% python3 -q
>>> import numpy as np
>>> np.set_printoptions(precision=1, suppress=True, linewidth=160)
>>> mat = np.load("layer13.npy")
>>> mat.round(1) + 0
array([[0.2, 0.1, 0. , 0.1, 0.2, 0.2, 0.1, 0.2],
       [0.1, 0.1, 0. , 0.1, 0.2, 0.1, 0. , 0.1],
       [0. , 0. , 0. , 0. , 0. , 0. , 0. , 0. ],
       [0.1, 0.1, 0. , 0.1, 0.1, 0.1, 0. , 0.1],
       [0.2, 0.2, 0. , 0.1, 0.3, 0.2, 0.1, 0.2],
       [0.2, 0.1, 0. , 0.1, 0.2, 0.2, 0.1, 0.2],
       [0.1, 0. , 0. , 0. , 0.1, 0.1, 0. , 0.1],
       [0.2, 0.1, 0. , 0.1, 0.2, 0.2, 0.1, 0.2]])
>>> # rows and columns are dependent
>>> np.linalg.cond(mat) > 100
np.True_
>>> round(float(np.linalg.norm(mat, 2) / np.linalg.norm(mat)), 1)
1.0
>>> m1 = np.load("data.npy")
>>> m1.round(1) + 0
array([[ 0. , -0.5,  0.6, -0.7, -0.1],
       [-0.2, -0.6, -0.7, -0.1, -0.2],
       [-1. ,  0. ,  0.2,  0.2,  0. ],
       [-0.2,  0.6, -0.3, -0.7,  0. ],
       [ 0. , -0.1, -0.1, -0.1,  1. ]])
>>> rng = np.random.default_rng(833)
>>> z = rng.permutation(5)
>>> z
array([1, 2, 3, 4, 0])
>>> other = m1[z][:, z]
>>> round(np.linalg.det(other), 1), round(np.linalg.det(m1[z]), 1)
(np.float64(1.0), np.float64(1.0))
>>> np.round(np.diag(other), 1) + 0
array([-0.6,  0.2, -0.7,  1. ,  0. ])
>>> np.allclose(other, m1)
False
>>> np.linalg.norm(m1, axis=0)
array([1., 1., 1., 1., 1.])
>>> np.round(np.linalg.pinv(m1), 1) + 0
array([[ 0. , -0.2, -1. , -0.2,  0. ],
       [-0.5, -0.6,  0. ,  0.6, -0.1],
       [ 0.6, -0.7,  0.2, -0.3, -0.1],
       [-0.7, -0.1,  0.2, -0.7, -0.1],
       [-0.1, -0.2,  0. ,  0. ,  1. ]])
>>> data = np.load("arr.npy")
>>> data
array([[ 4,  5, -2,  0, -3,  0,  5, -3,  1, -2,  0],
       [ 5,  6,  4, -2,  4, -2, -2,  5, -6,  4, -3],
       [-2,  4,  2,  1,  0, -5, -4,  1,  2, -1, -3],
       [ 0, -2,  1,  2,  4, -4,  3,  3,  2,  0,  0],
       [-3,  4,  0,  4, -6,  0,  1, -2,  2,  1,  1],
       [ 0, -2, -5, -4,  0,  4,  0,  6,  5,  3, -4],
       [ 5, -2, -4,  3,  1,  0, -6, -4,  2,  2, -2],
       [-3,  5,  1,  3, -2,  6, -4,  4,  4,  2,  2],
       [ 1, -6,  2,  2,  2,  5,  2,  4,  4,  2,  5],
       [-2,  4, -1,  0,  1,  3,  2,  2,  2, -2, -3],
       [ 0, -3, -3,  0,  1, -4, -2,  2,  5, -3,  6]])
>>> # symmetric
>>> f = np.array([-3, 3, -3])
>>> np.correlate(data[2], data[10], "full")
array([-12,  30, -10,  16,  19, -21, -29, -13, -17, -10,   7,   8, -32,   4,  39,  20, -12,  -3,  12,   9,   0])
>>> np.polyval(f, data[2])
array([-21, -39,  -9,  -3,  -3, -93, -63,  -3,  -9,  -9, -39])
>>> np.array([np.convolve(row, f, "same") for row in data])
array([[ -3,   9, -21,  15,  -9,  -6,  24, -27,  18,  -9,   6],
       [ -3,  -9,   0, -30,  24, -12, -15,  39, -45,  39, -21],
       [-18,  12,  -9,  -3,  12,  -3,   0,   9,   6,   0,  -6],
       [  6,  -9,   3,  -9,  18, -33,  12,  -6,  -3,  -6,   0],
       [-21,  21, -24,  30, -30,  15,   9, -15,   9,  -6,   0],
       [  6,   9,   3,   3,   0,  12, -30,   3, -12,   6, -21],
       [ 21,  -9, -15,  18,  -6,  15,  -6,   0,  12,   6, -12],
       [-24,  21, -21,  12, -33,  36, -42,  12,  -6, -12,   0],
       [ 21, -27,  18,  -6, -15,   3, -21,  -6,  -6, -21,   9],
       [-18,  21, -15,   0,  -6,   0,  -9,  -6,   6,  -3,  -3],
       [  9,   0,   0,   6,  15,  -9,   0,  -3,  18, -42,  27]])
>>> E = np.array([[0, 0, 0, 1, 0],
...     [0, 0, 1, 0, 0],
...     [0, 1, 0, 0, 0],
...     [1, 0, 0, 0, 0],
...     [0, 0, 0, 0, 0]])
>>> E
array([[0, 0, 0, 1, 0],
       [0, 0, 1, 0, 0],
       [0, 1, 0, 0, 0],
       [1, 0, 0, 0, 0],
       [0, 0, 0, 0, 0]])
>>> # rows and columns are dependent
>>> r = np.linalg.matrix_rank(E)
>>> r
np.int64(4)
>>> N = np.linalg.svd(E)[2][r:].T
>>> N @ N.T
array([[0., 0., 0., 0., 0.],
       [0., 0., 0., 0., 0.],
       [0., 0., 0., 0., 0.],
       [0., 0., 0., 0., 0.],
       [0., 0., 0., 0., 1.]])
>>> np.linalg.matrix_rank(E.T @ E), np.linalg.matrix_rank(E @ E.T)
(np.int64(4), np.int64(4))
>>> N.shape
(5, 1)
>>> [int(np.linalg.matrix_rank(E[:i])) for i in range(1, len(E) + 1)]
[1, 2, 3, 4, 4]
>>> E.sum(axis=0)
array([1, 1, 1, 1, 0])
>>> np.trace(E @ E @ E) // 6
np.int64(0)
>>> low = np.diag(E.sum(axis=1)) - E
>>> low
array([[ 1,  0,  0, -1,  0],
       [ 0,  1, -1,  0,  0],
       [ 0, -1,  1,  0,  0],
       [-1,  0,  0,  1,  0],
       [ 0,  0,  0,  0,  0]])
>>> (np.linalg.eigvalsh(low) < 1e-8).sum()
np.int64(3)
>>> np.linalg.matrix_rank(low)
np.int64(2)
>>> np.linalg.cond(low) > 100
np.True_
>>> np.argsort(-np.linalg.norm(low, axis=0).round(6), kind="stable")[:3]
array([0, 1, 2])
>>> np.round(np.linalg.norm(low, 2) / np.linalg.norm(low), 1)
np.float64(0.7)
>>> np.linalg.matrix_rank(E, rtol=0.1)
np.int64(4)
>>> round(float(np.linalg.norm(E, 2) / np.linalg.norm(E)), 1)
0.5
>>> np.linalg.cond(E) > 100
np.True_
>>> A = np.array([[7, 0, 5, 0],
...     [9, -9, 8, -2],
...     [1, 4, 7, -3],
...     [-7, 4, -9, 5],
...     [-9, 2, 6, 3]])
>>> A[4] = A[1]
>>> A
array([[ 7,  0,  5,  0],
       [ 9, -9,  8, -2],
       [ 1,  4,  7, -3],
       [-7,  4, -9,  5],
       [ 9, -9,  8, -2]])
>>> # rows 1 and 4 are equal
>>> other = np.c_[A[:, :3] @ np.array([[-5, 5, 5], [4, 0, 2], [0, 2, -5]]), np.array([0, 0, 1, 1, 0])]
>>> other
array([[-35,  45,  10,   0],
       [-81,  61, -13,   0],
       [ 11,  19, -22,   1],
       [ 51, -53,  18,   1],
       [-81,  61, -13,   0]])
>>> np.linalg.matrix_rank(np.c_[A, other])
np.int64(4)
>>> np.linalg.norm(np.linalg.qr(A)[0].T @ other, axis=0) ** 2 / ((other ** 2).sum(axis=0) + 1e-12)
array([1., 1., 1., 1.])
>>> np.round(np.linalg.norm(other - A @ np.linalg.lstsq(A, other)[0], axis=0), 1) + 0
array([0., 0., 0., 0.])
>>> np.linalg.matrix_rank(other)
np.int64(4)
>>> np.round(np.linalg.lstsq(A, other[:, 0])[0], 1) + 0
array([-5.,  4.,  0.,  0.])
